$ python3 -q
>>> import numpy as np
>>> import numpy.linalg as la
>>> np.set_printoptions(suppress=True, linewidth=160)
>>> K = np.array([[0, 0, 0, 0], [0, 0, 0, 0], [-1, -2, 3, 6], [5, -2, -15, 6]])
>>> # rank 2
>>> rank = la.matrix_rank(K)
>>> rank
np.int64(2)
>>> N = la.svd(K)[2][rank:].T
>>> la.matrix_rank(K.T @ K), la.matrix_rank(K @ K.T)
(np.int64(2), np.int64(2))
>>> N.shape
(4, 2)
>>> [int(la.matrix_rank(K[:i])) for i in range(1, len(K) + 1)]
[0, 0, 1, 2]
>>> proj = np.triu(np.array([[3, -1, -2, 1], [3, -3, 2, 2], [0, 1, 0, 0], [-2, 1, 2, 3]]), 1) + np.eye(4)
>>> out = proj @ K @ la.inv(proj)
>>> out
array([[  7.,   9., -25., -31.],
       [  8.,   0.,  -8.,  16.],
       [ -1.,  -3.,   7.,  13.],
       [  5.,   3., -11.,  -5.]])
>>> proj @ K - K @ proj
array([[  7.,   2., -21.,  -6.],
       [  8.,  -8., -24.,  24.],
       [  0.,  -1.,   2.,   5.],
       [  0.,   5.,  14.,  -1.]])
>>> np.trace(out), np.trace(K)
(np.float64(9.0), np.int64(9))
>>> np.round(np.poly(out), 2) + 0
array([  1.,  -9., 108.,   0.,   0.])
>>> data = np.load("a.npy")
>>> data
array([[-0.54,  0.08,  0.89],
       [ 0.47, -0.12, -0.92],
       [ 1.49, -0.31, -2.67],
       [ 0.01, -0.01,  0.  ],
       [ 1.  , -0.17, -1.8 ],
       [-0.04,  0.01,  0.03],
       [-1.5 ,  0.35,  2.66],
       [ 1.53, -0.3 , -2.71],
       [ 1.  , -0.2 , -1.81],
       [-0.01, -0.02,  0.01],
       [ 1.52, -0.34, -2.67],
       [-1.01,  0.21,  1.79],
       [-1.47,  0.3 ,  2.7 ],
       [-1.04,  0.18,  1.79],
       [-0.49,  0.12,  0.9 ],
       [-1.5 ,  0.28,  2.72],
       [ 1.04, -0.15, -1.81],
       [ 1.01, -0.19, -1.8 ],
       [ 0.04,  0.02,  0.  ],
       [ 0.48, -0.11, -0.88],
       [-1.01,  0.16,  1.79],
       [-0.53,  0.12,  0.88],
       [ 1.48, -0.3 , -2.71],
       [ 1.49, -0.29, -2.72],
       [ 0.55, -0.11, -0.92]])
>>> lab = data[:, 2] > np.median(data[:, 2])
>>> r0 = data[lab].mean(axis=0) - data[~lab].mean(axis=0)
>>> (((data - data.mean(axis=0)) @ r0 > 0) == lab).mean()
np.float64(0.92)
>>> ((data - data.mean(axis=0)) @ r0 > 0).astype(int)
array([1, 0, 0, 1, 0, 1, 1, 0, 0, 1, 0, 1, 1, 1, 1, 1, 0, 0, 1, 0, 1, 1, 0, 0, 0])
